$ ipython --no-banner

In [1]: import numpy as np

In [2]: np.set_printoptions(precision=2, suppress=True, linewidth=120, legacy="1.25")

In [3]: J = np.loadtxt("w.csv", delimiter=",")

In [4]: print(J)
[[-3.  0.  5.]
 [ 0. -3. -5.]
 [ 0.  0. -8.]]

In [5]: Y = J[0, 0] * J[1:] - np.outer(J[1:, 0], J[0])

In [6]: print(Y)
[[ 0.  9. 15.]
 [ 0. -0. 24.]]

In [7]: print(np.flatnonzero(~Y.round(6).any(axis=1)))
[]

In [8]: print(J[:, 0] / J[0, 0])
[ 1. -0. -0.]

In [9]: basis = np.sign(np.array([[3, 1], [2, 0]]))

In [10]: Y = (np.tril(basis, -1) + np.eye(2)) @ (np.triu(basis, 1) + np.eye(2))

In [11]: ev = np.array([-3, 0])

In [12]: W0 = np.rint(Y * ev @ np.linalg.inv(Y)) + 0

In [13]: print(W0)
[[-6.  3.]
 [-6.  3.]]

In [14]: # looks like rank 1

In [15]: left, s, Vt = np.linalg.svd(W0)

In [16]: vecs = Vt[:(s > 1e-8).sum()]

In [17]: rng = np.random.default_rng(63)

In [18]: x = W0[1] + 3 * W0[0] + rng.integers(2) * np.eye(2)[0]

In [19]: print(x)
[-24.  12.]

In [20]: print(np.linalg.matrix_rank(np.vstack([W0, x])))
1

In [21]: print(np.diag(vecs.T @ vecs))
[0.8 0.2]

In [22]: print(round(np.linalg.det(W0.T), 2))
0.0

In [23]: print(np.einsum("ij,ji->", W0, W0))
9.0

In [24]: print(np.round(np.linalg.det(W0[::-1]), 2))
0.0

In [25]: print(np.linalg.eigvals(W0))
[-3.  0.]
